% ipython --no-banner

In [1]: import numpy as np

In [2]: from numpy import linalg as LA

In [3]: np.set_printoptions(precision=1, suppress=True, linewidth=140)

In [4]: rd = lambda a: np.round(a, 1) + 0

In [5]: X = np.load("arr.npy")

In [6]: X
Out[6]: 
array([[0, 0, 0, 0, 1, 0, 0, 0, 0],
       [0, 0, 0, 0, 0, 0, 1, 0, 0],
       [1, 0, 0, 0, 0, 0, 0, 0, 0],
       [0, 1, 0, 0, 0, 0, 0, 0, 0],
       [0, 0, 1, 0, 0, 0, 0, 0, 0],
       [0, 0, 0, 0, 0, 1, 0, 0, 0],
       [0, 0, 0, 1, 0, 0, 0, 0, 0],
       [0, 0, 0, 0, 0, 0, 0, 0, 1],
       [0, 0, 0, 0, 0, 0, 0, 1, 0]])

In [7]: # orthonormal columns

In [8]: B = LA.inv(X)

In [9]: print(rd(LA.inv(B)))
[[0. 0. 0. 0. 1. 0. 0. 0. 0.]
 [0. 0. 0. 0. 0. 0. 1. 0. 0.]
 [1. 0. 0. 0. 0. 0. 0. 0. 0.]
 [0. 1. 0. 0. 0. 0. 0. 0. 0.]
 [0. 0. 1. 0. 0. 0. 0. 0. 0.]
 [0. 0. 0. 0. 0. 1. 0. 0. 0.]
 [0. 0. 0. 1. 0. 0. 0. 0. 0.]
 [0. 0. 0. 0. 0. 0. 0. 0. 1.]
 [0. 0. 0. 0. 0. 0. 0. 1. 0.]]

In [10]: rd(LA.slogdet(X)[0])
Out[10]: np.float64(-1.0)

In [11]: r0 = np.array([2, 5])

In [12]: np.correlate(X[2], X[4], "full")
Out[12]: array([0, 0, 0, 0, 0, 0, 1, 0, 0, 0, 0, 0, 0, 0, 0, 0, 0])

In [13]: np.array([np.convolve(row, r0, "same") for row in X])
Out[13]: 
array([[0, 0, 0, 0, 2, 5, 0, 0, 0],
       [0, 0, 0, 0, 0, 0, 2, 5, 0],
       [2, 5, 0, 0, 0, 0, 0, 0, 0],
       [0, 2, 5, 0, 0, 0, 0, 0, 0],
       [0, 0, 2, 5, 0, 0, 0, 0, 0],
       [0, 0, 0, 0, 0, 2, 5, 0, 0],
       [0, 0, 0, 2, 5, 0, 0, 0, 0],
       [0, 0, 0, 0, 0, 0, 0, 0, 2],
       [0, 0, 0, 0, 0, 0, 0, 2, 5]])

In [14]: np.convolve(X[2], r0)
Out[14]: array([2, 5, 0, 0, 0, 0, 0, 0, 0, 0])

In [15]: print(np.allclose(X, X.T))
False

In [16]: LA.matrix_power(X, 3)
Out[16]: 
array([[1, 0, 0, 0, 0, 0, 0, 0, 0],
       [0, 1, 0, 0, 0, 0, 0, 0, 0],
       [0, 0, 1, 0, 0, 0, 0, 0, 0],
       [0, 0, 0, 1, 0, 0, 0, 0, 0],
       [0, 0, 0, 0, 1, 0, 0, 0, 0],
       [0, 0, 0, 0, 0, 1, 0, 0, 0],
       [0, 0, 0, 0, 0, 0, 1, 0, 0],
       [0, 0, 0, 0, 0, 0, 0, 0, 1],
       [0, 0, 0, 0, 0, 0, 0, 1, 0]])

In [17]: rd(LA.det(X))
Out[17]: np.float64(-1.0)

In [18]: np.trace(X)
Out[18]: np.int64(1)

In [19]: print((X + X.T) / 2)
[[0.  0.  0.5 0.  0.5 0.  0.  0.  0. ]
 [0.  0.  0.  0.5 0.  0.  0.5 0.  0. ]
 [0.5 0.  0.  0.  0.5 0.  0.  0.  0. ]
 [0.  0.5 0.  0.  0.  0.  0.5 0.  0. ]
 [0.5 0.  0.5 0.  0.  0.  0.  0.  0. ]
 [0.  0.  0.  0.  0.  1.  0.  0.  0. ]
 [0.  0.5 0.  0.5 0.  0.  0.  0.  0. ]
 [0.  0.  0.  0.  0.  0.  0.  0.  1. ]
 [0.  0.  0.  0.  0.  0.  0.  1.  0. ]]

In [20]: np.allclose(X @ X.T, X.T @ X)
Out[20]: True

In [21]: print((X != 0).astype(int))
[[0 0 0 0 1 0 0 0 0]
 [0 0 0 0 0 0 1 0 0]
 [1 0 0 0 0 0 0 0 0]
 [0 1 0 0 0 0 0 0 0]
 [0 0 1 0 0 0 0 0 0]
 [0 0 0 0 0 1 0 0 0]
 [0 0 0 1 0 0 0 0 0]
 [0 0 0 0 0 0 0 0 1]
 [0 0 0 0 0 0 0 1 0]]

In [22]: rd(LA.det(X))
Out[22]: np.float64(-1.0)

In [23]: X @ X
Out[23]: 
array([[0, 0, 1, 0, 0, 0, 0, 0, 0],
       [0, 0, 0, 1, 0, 0, 0, 0, 0],
       [0, 0, 0, 0, 1, 0, 0, 0, 0],
       [0, 0, 0, 0, 0, 0, 1, 0, 0],
       [1, 0, 0, 0, 0, 0, 0, 0, 0],
       [0, 0, 0, 0, 0, 1, 0, 0, 0],
       [0, 1, 0, 0, 0, 0, 0, 0, 0],
       [0, 0, 0, 0, 0, 0, 0, 1, 0],
       [0, 0, 0, 0, 0, 0, 0, 0, 1]])

In [24]: print(np.flatnonzero(LA.matrix_power((X != 0) + (X.T != 0) + np.eye(9), 9)[7]))
[7 8]

In [25]: print((LA.matrix_power((X != 0) + (X.T != 0) + np.eye(9), 9) > 0).astype(int))
[[1 0 1 0 1 0 0 0 0]
 [0 1 0 1 0 0 1 0 0]
 [1 0 1 0 1 0 0 0 0]
 [0 1 0 1 0 0 1 0 0]
 [1 0 1 0 1 0 0 0 0]
 [0 0 0 0 0 1 0 0 0]
 [0 1 0 1 0 0 1 0 0]
 [0 0 0 0 0 0 0 1 1]
 [0 0 0 0 0 0 0 1 1]]

In [26]: W0 = np.load("layer17.npy")

In [27]: W0
Out[27]: 
array([[-3.,  3.,  0.],
       [-6.,  6.,  0.],
       [-6.,  3.,  3.]])

In [28]: np.unravel_index(np.abs(W0).argmax(), W0.shape)
Out[28]: (np.int64(1), np.int64(0))

In [29]: W0.sum(axis=1)
Out[29]: array([0., 0., 0.])

In [30]: W0.shape
Out[30]: (3, 3)

In [31]: print(W0 - W0[0])
[[ 0.  0.  0.]
 [-3.  3.  0.]
 [-3.  0.  3.]]

In [32]: W0.sum(axis=0)
Out[32]: array([-15.,  12.,   3.])

In [33]: W0[:, 3]
Traceback (most recent call last):
  Cell In[33], line 1
    W0[:, 3]
IndexError: index 3 is out of bounds for axis 1 with size 3


In [34]: left, s, VT = LA.svd(W0)

In [35]: evecs = VT[:(s > 1e-8).sum()]

In [36]: rng = np.random.default_rng(323)

In [37]: vec = W0[1] + -2 * W0[0] + rng.integers(2) * np.eye(3)[1]

In [38]: vec
Out[38]: array([0., 1., 0.])

In [39]: print(rd(np.diag(evecs.T @ evecs)))
[0.7 0.7 0.7]

In [40]: LA.matrix_rank(np.vstack([W0, vec]))
Out[40]: np.int64(3)

In [41]: rd(LA.eigvals(W0).sum().real)
Out[41]: np.float64(6.0)

In [42]: rd(LA.det(W0[::-1]))
Out[42]: np.float64(0.0)

In [43]: np.einsum("ij,ji->", W0, W0)
Out[43]: np.float64(18.0)

In [44]: np.kron(np.eye(2, dtype=int), W0)
Out[44]: 
array([[-3.,  3.,  0., -0.,  0.,  0.],
       [-6.,  6.,  0., -0.,  0.,  0.],
       [-6.,  3.,  3., -0.,  0.,  0.],
       [-0.,  0.,  0., -3.,  3.,  0.],
       [-0.,  0.,  0., -6.,  6.,  0.],
       [-0.,  0.,  0., -6.,  3.,  3.]])

In [45]: arr = np.load("out16.npy")

In [46]: arr
Out[46]: 
array([[ 0, -1,  2, -3,  0, -1,  2,  0],
       [ 1, -4,  5, -1, -1, -3,  3,  0],
       [ 2, -4,  4, -1, -3, -6,  5,  0],
       [ 4, -2,  1, -2,  0, -5,  3,  2],
       [ 2, -3,  1, -2,  2, -5,  3,  1],
       [ 4, -5,  0,  1,  4, -6,  6,  4],
       [ 2, -4, -1,  1,  7, -4,  6,  2],
       [ 3, -5, -3,  1, 10, -1,  3,  0],
       [ 4, -7, -3,  0,  7, -3,  5, -2],
       [ 3, -5, -5,  1,  4, -5,  3, -3],
       [ 3, -5, -5,  1,  6, -7,  4, -2],
       [ 6, -5, -2,  2,  6, -7,  3, -2],
       [ 7, -6, -4,  1,  9, -9,  3, -3],
       [ 4, -4, -3,  2, 11, -9,  6, -3],
       [ 6, -4, -2,  0, 13, -9,  4, -1],
       [ 5, -1,  0,  0, 16, -9,  3, -4]])

In [47]: O, Rm = LA.qr(arr)

In [48]: print(rd(np.trace(O @ O.T)))
8.0

In [49]: np.allclose(Rm.T @ Rm, arr.T @ arr)
Out[49]: True

In [50]: rd(O.T @ O)
Out[50]: 
array([[1., 0., 0., 0., 0., 0., 0., 0.],
       [0., 1., 0., 0., 0., 0., 0., 0.],
       [0., 0., 1., 0., 0., 0., 0., 0.],
       [0., 0., 0., 1., 0., 0., 0., 0.],
       [0., 0., 0., 0., 1., 0., 0., 0.],
       [0., 0., 0., 0., 0., 1., 0., 0.],
       [0., 0., 0., 0., 0., 0., 1., 0.],
       [0., 0., 0., 0., 0., 0., 0., 1.]])

In [51]: rd(O @ Rm)
Out[51]: 
array([[ 0., -1.,  2., -3.,  0., -1.,  2.,  0.],
       [ 1., -4.,  5., -1., -1., -3.,  3.,  0.],
       [ 2., -4.,  4., -1., -3., -6.,  5.,  0.],
       [ 4., -2.,  1., -2.,  0., -5.,  3.,  2.],
       [ 2., -3.,  1., -2.,  2., -5.,  3.,  1.],
       [ 4., -5.,  0.,  1.,  4., -6.,  6.,  4.],
       [ 2., -4., -1.,  1.,  7., -4.,  6.,  2.],
       [ 3., -5., -3.,  1., 10., -1.,  3.,  0.],
       [ 4., -7., -3.,  0.,  7., -3.,  5., -2.],
       [ 3., -5., -5.,  1.,  4., -5.,  3., -3.],
       [ 3., -5., -5.,  1.,  6., -7.,  4., -2.],
       [ 6., -5., -2.,  2.,  6., -7.,  3., -2.],
       [ 7., -6., -4.,  1.,  9., -9.,  3., -3.],
       [ 4., -4., -3.,  2., 11., -9.,  6., -3.],
       [ 6., -4., -2.,  0., 13., -9.,  4., -1.],
       [ 5., -1.,  0.,  0., 16., -9.,  3., -4.]])

In [52]: lab = rng.permutation(9)

In [53]: print(lab)
[1 8 6 7 2 4 3 5 0]

In [54]: B = X[lab][:, lab]

In [55]: rd(LA.det(B)), rd(LA.det(X[lab]))
Out[55]: (np.float64(-1.0), np.float64(1.0))

In [56]: B
Out[56]: 
array([[0, 0, 1, 0, 0, 0, 0, 0, 0],
       [0, 0, 0, 1, 0, 0, 0, 0, 0],
       [0, 0, 0, 0, 0, 0, 1, 0, 0],
       [0, 1, 0, 0, 0, 0, 0, 0, 0],
       [0, 0, 0, 0, 0, 0, 0, 0, 1],
       [0, 0, 0, 0, 1, 0, 0, 0, 0],
       [1, 0, 0, 0, 0, 0, 0, 0, 0],
       [0, 0, 0, 0, 0, 0, 0, 1, 0],
       [0, 0, 0, 0, 0, 1, 0, 0, 0]])

In [57]: np.allclose(B, X)
Out[57]: False

In [58]: print(rd(np.sort(np.abs(LA.eigvals(B)))))
[1. 1. 1. 1. 1. 1. 1. 1. 1.]

In [59]: C = arr[[2, 11]].astype(float)

In [60]: for _ in range(7):
    ...:     lab = LA.norm(arr[:, None] - C, axis=-1).argmin(axis=1)
    ...:     C = np.array([arr[lab == j].mean(axis=0) for j in range(2)])
    ...: 

In [61]: lab
Out[61]: array([0, 0, 0, 0, 0, 1, 1, 1, 1, 1, 1, 1, 1, 1, 1, 1])

In [62]: np.abs(C[1] - C[0]).argmax()
Out[62]: np.int64(4)

In [63]: print(rd(C[1] - C[0]))
[ 2.5 -1.8 -5.1  2.7  8.9 -2.3  1.  -1.9]

In [64]: np.bincount(lab)
Out[64]: array([ 5, 11])

In [65]: rd(LA.norm(arr))
Out[65]: np.float64(51.3)

In [66]: arr.shape
Out[66]: (16, 8)

In [67]: arr.sum(axis=0)
Out[67]: array([ 56, -65, -15,   1,  91, -89,  62, -11])

In [68]: np.abs(arr).max()
Out[68]: np.int64(16)

In [69]: print(LA.matrix_rank(arr))
8

In [70]: cen = arr - arr.mean(axis=0)

In [71]: evecs = LA.svd(cen)[2][:1]

In [72]: B = cen - cen @ evecs.T @ evecs

In [73]: print(rd((cen @ evecs.T).std(axis=0)))
[6.1]

In [74]: mat = np.loadtxt("sample6.csv", delimiter=",")

In [75]: print(mat)
[[  0.8   0.7   1.3  -3.5   3.1  -2.4   5.3  -1.    4.7  -5.3]
 [  8.7  -3.2  -2.6   2.3  -3.6   9.5  -0.6  -4.2   5.2   3.8]
 [ -4.6  -2.7  -4.    0.4   2.2   1.3  -4.7   0.4   8.2  -7.2]
 [  5.1  -1.1  -2.4  -1.1  -0.3   3.5  -0.5  -1.4  -2.   -9.9]
 [ -4.   -2.9  -1.9  -3.8  -6.8   1.8   3.8   1.4   4.3  -6.3]
 [ -1.6  -0.3  -2.2  -3.6   0.9  -1.3  -1.6  -0.4  -1.   -0.4]
 [ -8.2   0.4   1.3   2.2   2.7  -6.6  -2.5  -0.6  -3.3   0. ]
 [ -5.6  -2.7  -3.2   2.9   4.8   0.1  -3.9   3.6  -4.7   7.3]
 [ -1.7  -0.1  -5.4  -5.2   3.7   8.6  -1.   -2.7  -8.6  -1.4]
 [ -0.4  -2.1   6.3  -0.7   5.8  -1.    5.9  -0.5 -11.4  -0.9]]

In [76]: B = mat / np.sqrt((mat ** 2).mean(axis=1, keepdims=True))

In [77]: print(rd(B[7]))
[-1.3 -0.6 -0.7  0.7  1.1  0.  -0.9  0.8 -1.1  1.7]
